% python3 -q
>>> import numpy as np
>>> from numpy import linalg as LA
>>> np.set_printoptions(suppress=True, linewidth=100)
>>> X = np.loadtxt("x.csv", delimiter=",")
>>> print(X)
[[5. 1. 0. 0. 0.]
 [0. 5. 1. 0. 0.]
 [0. 0. 5. 1. 0.]
 [0. 0. 0. 5. 1.]
 [0. 0. 0. 0. 5.]]
>>> proj = np.triu(np.array([[1, 1, 0, 2, 0],
...     [1, 0, 2, 0, 2],
...     [1, 0, 2, 1, 0],
...     [0, 0, 1, 2, 1],
...     [1, 2, 2, 2, 1]]), 1) + np.eye(5)
>>> Y = proj @ X @ LA.inv(proj)
>>> print(Y)
[[ 5.  1. -1.  1. -1.]
 [ 0.  5.  1.  1. -1.]
 [ 0.  0.  5.  1.  0.]
 [ 0.  0.  0.  5.  1.]
 [ 0.  0.  0.  0.  5.]]
>>> print(LA.matrix_rank(Y))
5
>>> print(proj @ X - X @ proj)
[[ 0.  0. -1.  0.  0.]
 [ 0.  0.  0.  1.  0.]
 [ 0.  0.  0.  0.  0.]
 [ 0.  0.  0.  0.  0.]
 [ 0.  0.  0.  0.  0.]]
>>> print(np.poly(Y))
[    1.   -25.   250. -1250.  3125. -3125.]
>>> print(np.round(LA.norm(X, "nuc"), 2))
25.2
>>> print(LA.norm(X, axis=1).argmax())
0
>>> print(np.round(LA.norm(X, axis=0), 2))
[5.  5.1 5.1 5.1 5.1]
>>> print(round(float(LA.norm(X[1] - X[2])), 2))
6.48
>>> print(round(float(LA.norm(X, 1)), 2), round(float(LA.norm(X, np.inf)), 2))
6.0 6.0
>>> print(np.round(LA.norm(X[1], 1), 2), round(LA.norm(X[1], np.inf), 2))
6.0 5.0
>>> print(np.round(LA.norm(X, 2), 2))
5.88
>>> print(X[1] @ X[2])
5.0
>>> print(np.round(LA.norm(X, axis=1), 2))
[5.1 5.1 5.1 5.1 5. ]
>>> w, vecs = LA.eig(X)
>>> print(np.round(np.sort(LA.eigvals(LA.inv(X))), 2))
[0.2 0.2 0.2 0.2 0.2]
>>> print(np.round(np.sort(LA.eigvals(X @ X)), 2))
[25. 25. 25. 25. 25.]
>>> print(np.prod(w))
3125.0
